% python3 -q
>>> import numpy as np
>>> from numpy import linalg as LA
>>> np.set_printoptions(suppress=True, linewidth=100)
>>> m1 = 3 * np.eye(6) + np.eye(6, k=1)
>>> m1
array([[3., 1., 0., 0., 0., 0.],
       [0., 3., 1., 0., 0., 0.],
       [0., 0., 3., 1., 0., 0.],
       [0., 0., 0., 3., 1., 0.],
       [0., 0., 0., 0., 3., 1.],
       [0., 0., 0., 0., 0., 3.]])
>>> LA.matrix_rank(m1 - m1[0, 0] * np.eye(6))
np.int64(5)
>>> m1 @ m1
array([[9., 6., 1., 0., 0., 0.],
       [0., 9., 6., 1., 0., 0.],
       [0., 0., 9., 6., 1., 0.],
       [0., 0., 0., 9., 6., 1.],
       [0., 0., 0., 0., 9., 6.],
       [0., 0., 0., 0., 0., 9.]])
>>> [int(LA.matrix_rank(LA.matrix_power(m1, p))) for p in range(1, 7)]
[6, 6, 6, 6, 6, 6]
>>> np.prod(np.diag(m1)), round(LA.det(m1), 2)
(np.float64(729.0), np.float64(729.0))
>>> rng = np.random.default_rng(468936)
>>> lab = rng.permutation(6)
>>> lab
array([2, 1, 3, 5, 0, 4])
>>> M2 = m1[lab][:, lab]
>>> round(float(LA.det(M2)), 2), np.round(LA.det(m1[lab]), 2)
(729.0, np.float64(729.0))
>>> np.diag(M2)
array([3., 3., 3., 3., 3., 3.])
>>> np.round(np.sort(np.abs(LA.eigvals(M2))), 2)
array([3., 3., 3., 3., 3., 3.])
>>> theta = np.radians(36)
>>> Rm = np.eye(6)
>>> Rm[2, 2] = Rm[5, 5] = np.cos(theta)
>>> Rm[2, 5], Rm[5, 2] = -np.sin(theta), np.sin(theta)
>>> Rm.round(2)
array([[ 1.  ,  0.  ,  0.  ,  0.  ,  0.  ,  0.  ],
       [ 0.  ,  1.  ,  0.  ,  0.  ,  0.  ,  0.  ],
       [ 0.  ,  0.  ,  0.81,  0.  ,  0.  , -0.59],
       [ 0.  ,  0.  ,  0.  ,  1.  ,  0.  ,  0.  ],
       [ 0.  ,  0.  ,  0.  ,  0.  ,  1.  ,  0.  ],
       [ 0.  ,  0.  ,  0.59,  0.  ,  0.  ,  0.81]])
>>> M2 = m1 @ Rm.T
>>> M2.round(2)
array([[ 3.  ,  1.  ,  0.  ,  0.  ,  0.  ,  0.  ],
       [ 0.  ,  3.  ,  0.81,  0.  ,  0.  ,  0.59],
       [ 0.  ,  0.  ,  2.43,  1.  ,  0.  ,  1.76],
       [ 0.  ,  0.  ,  0.  ,  3.  ,  1.  ,  0.  ],
       [ 0.  ,  0.  , -0.59,  0.  ,  3.  ,  0.81],
       [ 0.  ,  0.  , -1.76,  0.  ,  0.  ,  2.43]])
>>> np.round(LA.svd(m1, compute_uv=False), 2), np.round(LA.svd(M2, compute_uv=False), 2)
(array([3.92, 3.69, 3.33, 2.9 , 2.46, 2.13]), array([3.92, 3.69, 3.33, 2.9 , 2.46, 2.13]))
>>> M2 = LA.inv(m1)
>>> M2.round(2) + 0
array([[ 0.33, -0.11,  0.04, -0.01,  0.  ,  0.  ],
       [ 0.  ,  0.33, -0.11,  0.04, -0.01,  0.  ],
       [ 0.  ,  0.  ,  0.33, -0.11,  0.04, -0.01],
       [ 0.  ,  0.  ,  0.  ,  0.33, -0.11,  0.04],
       [ 0.  ,  0.  ,  0.  ,  0.  ,  0.33, -0.11],
       [ 0.  ,  0.  ,  0.  ,  0.  ,  0.  ,  0.33]])
>>> round(LA.slogdet(m1)[0], 2)
np.float64(1.0)
>>> np.round(m1 @ M2, 2) + 0
array([[1., 0., 0., 0., 0., 0.],
       [0., 1., 0., 0., 0., 0.],
       [0., 0., 1., 0., 0., 0.],
       [0., 0., 0., 1., 0., 0.],
       [0., 0., 0., 0., 1., 0.],
       [0., 0., 0., 0., 0., 1.]])
>>> round(float(LA.det(m1) * LA.det(M2)), 2)
1.0
>>> np.round(LA.det(m1) * M2, 2)
array([[243., -81.,  27.,  -9.,   3.,  -1.],
       [  0., 243., -81.,  27.,  -9.,   3.],
       [  0.,   0., 243., -81.,  27.,  -9.],
       [  0.,   0.,   0., 243., -81.,  27.],
       [  0.,   0.,   0.,   0., 243., -81.],
       [  0.,   0.,   0.,   0.,   0., 243.]])
>>> (np.abs(M2) > 1e-9).astype(int)
array([[1, 1, 1, 1, 1, 1],
       [0, 1, 1, 1, 1, 1],
       [0, 0, 1, 1, 1, 1],
       [0, 0, 0, 1, 1, 1],
       [0, 0, 0, 0, 1, 1],
       [0, 0, 0, 0, 0, 1]])
>>> np.round(LA.inv(M2), 2) + 0
array([[3., 1., 0., 0., 0., 0.],
       [0., 3., 1., 0., 0., 0.],
       [0., 0., 3., 1., 0., 0.],
       [0., 0., 0., 3., 1., 0.],
       [0., 0., 0., 0., 3., 1.],
       [0., 0., 0., 0., 0., 3.]])
>>> np.round(LA.norm(m1, axis=1), 2)
array([3.16, 3.16, 3.16, 3.16, 3.16, 3.  ])
>>> round(float(LA.norm(m1[3] - m1[0])), 2)
4.47
>>> round(LA.norm(m1[3], 1), 2), round(LA.norm(m1[3], np.inf), 2)
(np.float64(4.0), np.float64(3.0))
>>> m1[3] @ m1[0]
np.float64(0.0)
>>> feats = np.load("mat.npy")
>>> feats
array([[ 1,  1,  1,  1,  1,  1,  1,  1],
       [ 1,  1,  1,  1, -1, -1, -1, -1],
       [ 1,  1, -1, -1,  1,  1, -1, -1],
       [ 1, -1,  1, -1,  1, -1,  1, -1],
       [ 1, -1, -1,  1, -1,  1,  1, -1],
       [ 1, -1,  1, -1, -1,  1, -1,  1],
       [ 1,  1, -1, -1, -1, -1,  1,  1],
       [ 1, -1, -1,  1,  1, -1, -1,  1]])
>>> blk = np.stack([feats, 2 * feats, feats[::-1]])
>>> LA.matrix_rank(blk.reshape(3, -1))
np.int64(2)
>>> np.einsum("bij,cij->bc", blk, blk)
array([[ 64, 128,   0],
       [128, 256,   0],
       [  0,   0,  64]])
>>> blk.sum(axis=0)
array([[ 4,  2,  2,  4,  4,  2,  2,  4],
       [ 4,  4,  2,  2, -4, -4, -2, -2],
       [ 4,  2, -2, -4,  2,  4, -4, -2],
       [ 4, -4,  2, -2,  2, -2,  4, -4],
       [ 4, -4, -2,  2, -2,  2,  4, -4],
       [ 4, -2,  2, -4, -2,  4, -4,  2],
       [ 4,  4, -2, -2, -4, -4,  2,  2],
       [ 4, -2, -2,  4,  4, -2, -2,  4]])
>>> LA.matrix_rank(blk)
array([8, 8, 8])
>>> theta = rng.uniform(0, 2 * np.pi, 43)
>>> q, _ = LA.qr(np.array([[-0.3, 1.0],
...     [0.1, 0.0],
...     [-0.7, 0.1],
...     [0.2, -1.1],
...     [0.4, 1.2],
...     [1.3, 0.1],
...     [-1.0, 1.2],
...     [-0.1, -0.2],
...     [1.7, -0.7],
...     [-0.5, -1.0],
...     [-0.4, -1.2],
...     [-1.3, -0.7]]))
>>> arr = 3 * np.c_[np.cos(theta), np.sin(theta)] @ q.T
>>> arr.round(2) + 0
array([[-0.3 , -0.09,  0.57,  0.44, -1.03, -1.22,  0.21,  0.2 , -1.12,  1.01,  1.03,  1.55],
       [ 0.91, -0.07,  0.58, -0.9 ,  0.53, -0.88,  1.55, -0.06, -1.72, -0.32, -0.53,  0.46],
       [-0.92,  0.07, -0.56,  0.93, -0.58,  0.84, -1.56,  0.07,  1.69,  0.36,  0.58, -0.41],
       [-0.96,  0.06, -0.52,  0.98, -0.68,  0.75, -1.56,  0.09,  1.62,  0.46,  0.68, -0.28],
       [ 1.04, -0.04,  0.39, -1.08,  0.92, -0.47,  1.52, -0.14, -1.37, -0.69, -0.92, -0.07],
       [ 0.71, -0.09,  0.68, -0.67,  0.17, -1.13,  1.44,  0.  , -1.85,  0.01, -0.17,  0.87],
       [ 1.04, -0.04,  0.39, -1.09,  0.92, -0.46,  1.52, -0.14, -1.36, -0.7 , -0.92, -0.09],
       [-0.9 , -0.03,  0.11,  1.03, -1.32, -0.49, -0.89,  0.23,  0.18,  1.15,  1.32,  1.09],
       [ 0.72,  0.06, -0.3 , -0.87,  1.29,  0.81,  0.51, -0.23,  0.32, -1.17, -1.29, -1.35],
       [-0.66, -0.06,  0.35,  0.81, -1.27, -0.9 , -0.39,  0.23, -0.47,  1.16,  1.27,  1.41],
       [-1.03,  0.04, -0.4 ,  1.08, -0.9 ,  0.49, -1.53,  0.14,  1.39,  0.68,  0.9 ,  0.05],
       [ 0.3 , -0.1 ,  0.72, -0.19, -0.43, -1.34,  1.02,  0.11, -1.74,  0.53,  0.43,  1.35],
       [ 0.01, -0.1 ,  0.67,  0.12, -0.75, -1.33,  0.66,  0.16, -1.5 ,  0.79,  0.75,  1.51],
       [ 0.53,  0.07, -0.44, -0.68,  1.2 ,  1.03,  0.17, -0.22,  0.72, -1.12, -1.2 , -1.49],
       [ 0.04, -0.1 ,  0.68,  0.08, -0.71, -1.34,  0.7 ,  0.15, -1.54,  0.76,  0.71,  1.5 ],
       [-0.77,  0.09, -0.66,  0.74, -0.27,  1.07, -1.48,  0.02,  1.83,  0.08,  0.27, -0.77],
       [-0.59, -0.07,  0.4 ,  0.74, -1.23, -0.98, -0.26,  0.23, -0.62,  1.14,  1.23,  1.46],
       [ 0.58, -0.1 ,  0.71, -0.51, -0.04, -1.24,  1.32,  0.04, -1.86,  0.2 ,  0.04,  1.06],
       [ 0.27,  0.09, -0.58, -0.41,  1.01,  1.23, -0.26, -0.2 ,  1.16, -0.99, -1.01, -1.55],
       [-0.29, -0.09,  0.57,  0.43, -1.03, -1.22,  0.23,  0.2 , -1.13,  1.  ,  1.03,  1.55],
       [-0.85, -0.04,  0.18,  0.99, -1.32, -0.61, -0.77,  0.23,  0.01,  1.17,  1.32,  1.19],
       [-1.  , -0.01, -0.05,  1.11, -1.26, -0.21, -1.15,  0.21,  0.58,  1.07,  1.26,  0.82],
       [-0.24, -0.09,  0.59,  0.38, -0.99, -1.25,  0.3 ,  0.2 , -1.2 ,  0.98,  0.99,  1.56],
       [-1.  ,  0.06, -0.47,  1.03, -0.78,  0.63, -1.56,  0.11,  1.52,  0.56,  0.78, -0.13],
       [-0.99,  0.06, -0.49,  1.01, -0.74,  0.68, -1.56,  0.1 ,  1.57,  0.52,  0.74, -0.2 ],
       [ 0.84,  0.04, -0.19, -0.98,  1.32,  0.63,  0.75, -0.23,  0.02, -1.17, -1.32, -1.21],
       [-0.93,  0.07, -0.55,  0.94, -0.6 ,  0.82, -1.56,  0.08,  1.68,  0.39,  0.6 , -0.38],
       [-0.2 , -0.09,  0.61,  0.34, -0.95, -1.27,  0.36,  0.19, -1.26,  0.95,  0.95,  1.55],
       [-0.7 ,  0.09, -0.68,  0.65, -0.14,  1.15, -1.42, -0.01,  1.85, -0.04,  0.14, -0.9 ],
       [ 1.05, -0.03,  0.34, -1.11,  1.  , -0.35,  1.48, -0.16, -1.25, -0.78, -1.  , -0.22],
       [-0.35, -0.09,  0.54,  0.5 , -1.08, -1.18,  0.13,  0.21, -1.03,  1.04,  1.08,  1.55],
       [ 1.  ,  0.01,  0.03, -1.11,  1.27,  0.23,  1.13, -0.22, -0.55, -1.08, -1.27, -0.85],
       [ 0.96, -0.06,  0.52, -0.98,  0.67, -0.75,  1.56, -0.09, -1.62, -0.45, -0.67,  0.29],
       [-1.05,  0.03, -0.32,  1.12, -1.02,  0.31, -1.47,  0.16,  1.21,  0.8 ,  1.02,  0.26],
       [ 0.04, -0.1 ,  0.68,  0.09, -0.72, -1.34,  0.69,  0.15, -1.53,  0.77,  0.72,  1.5 ],
       [ 1.04, -0.04,  0.37, -1.1 ,  0.95, -0.42,  1.51, -0.15, -1.32, -0.73, -0.95, -0.14],
       [ 0.92, -0.07,  0.57, -0.92,  0.56, -0.85,  1.56, -0.07, -1.7 , -0.35, -0.56,  0.43],
       [ 0.91,  0.03, -0.11, -1.04,  1.32,  0.48,  0.9 , -0.23, -0.19, -1.15, -1.32, -1.08],
       [ 0.72, -0.09,  0.68, -0.68,  0.18, -1.12,  1.44,  0.  , -1.85,  0.  , -0.18,  0.85],
       [ 0.5 ,  0.08, -0.46, -0.65,  1.18,  1.06,  0.11, -0.22,  0.79, -1.11, -1.18, -1.5 ],
       [ 0.27,  0.09, -0.58, -0.42,  1.02,  1.23, -0.25, -0.2 ,  1.15, -1.  , -1.02, -1.55],
       [ 1.03,  0.  ,  0.13, -1.13,  1.21,  0.05,  1.27, -0.2 , -0.78, -1.  , -1.21, -0.67],
       [-0.75, -0.05,  0.28,  0.89, -1.3 , -0.78, -0.56,  0.23, -0.26,  1.17,  1.3 ,  1.32]])
>>> LA.matrix_rank(arr, rtol=0.1)
np.int64(2)
>>> [round(float(x), 2) for x in LA.svd(arr, compute_uv=False)[:3]]
[14.34, 13.47, 0.0]
>>> cov = np.cov(arr, rowvar=False)
>>> cov.shape
(12, 12)
>>> np.round(np.median(arr, axis=0), 2)
array([ 0.04, -0.04,  0.28,  0.09, -0.43, -0.46,  0.23,  0.07, -0.55,  0.36,  0.43,  0.26])
>>> np.round(np.corrcoef(arr.T), 2)
array([[ 1.  , -0.24,  0.38, -0.99,  0.84, -0.15,  0.92, -0.77, -0.62, -0.77, -0.84, -0.28],
       [-0.24,  1.  , -0.99,  0.13,  0.32,  1.  , -0.59, -0.44,  0.91, -0.44, -0.32, -0.87],
       [ 0.38, -0.99,  1.  , -0.28, -0.17, -0.97,  0.71,  0.3 , -0.96,  0.3 ,  0.17,  0.78],
       [-0.99,  0.13, -0.28,  1.  , -0.9 ,  0.05, -0.88,  0.83,  0.53,  0.83,  0.9 ,  0.38],
       [ 0.84,  0.32, -0.17, -0.9 ,  1.  ,  0.4 ,  0.57, -0.99, -0.1 , -0.99, -1.  , -0.75],
       [-0.15,  1.  , -0.97,  0.05,  0.4 ,  1.  , -0.52, -0.52,  0.87, -0.52, -0.4 , -0.91],
       [ 0.92, -0.59,  0.71, -0.88,  0.57, -0.52,  1.  , -0.46, -0.87, -0.46, -0.57,  0.11],
       [-0.77, -0.44,  0.3 ,  0.83, -0.99, -0.52, -0.46,  1.  , -0.03,  1.  ,  0.99,  0.83],
       [-0.62,  0.91, -0.96,  0.53, -0.1 ,  0.87, -0.87, -0.03,  1.  , -0.03,  0.1 , -0.58],
       [-0.77, -0.44,  0.3 ,  0.83, -0.99, -0.52, -0.46,  1.  , -0.03,  1.  ,  0.99,  0.83],
       [-0.84, -0.32,  0.17,  0.9 , -1.  , -0.4 , -0.57,  0.99,  0.1 ,  0.99,  1.  ,  0.75],
       [-0.28, -0.87,  0.78,  0.38, -0.75, -0.91,  0.11,  0.83, -0.58,  0.83,  0.75,  1.  ]])
>>> d = LA.norm(arr[:, None] - arr[None], axis=-1)
>>> np.flatnonzero(d[16] < d.mean() / 2)
array([ 0,  7,  9, 12, 16, 19, 20, 22, 27, 30, 34, 42])
>>> (d + 1e9 * np.eye(43)).round(6).argmin(axis=1)
array([19, 36, 26, 24,  6, 38,  4, 20, 25, 16, 23, 14, 34, 39, 34, 28,  9,  5, 40,  0,  7,  7, 27,
       24, 23, 37,  2, 22, 15, 35,  0, 41, 36, 10, 14,  6,  1, 25,  5, 13, 18, 31,  9])
>>> d.shape
(43, 43)
>>> np.round(LA.norm(arr, axis=1), 2)
array([3., 3., 3., 3., 3., 3., 3., 3., 3., 3., 3., 3., 3., 3., 3., 3., 3., 3., 3., 3., 3., 3., 3.,
       3., 3., 3., 3., 3., 3., 3., 3., 3., 3., 3., 3., 3., 3., 3., 3., 3., 3., 3., 3.])
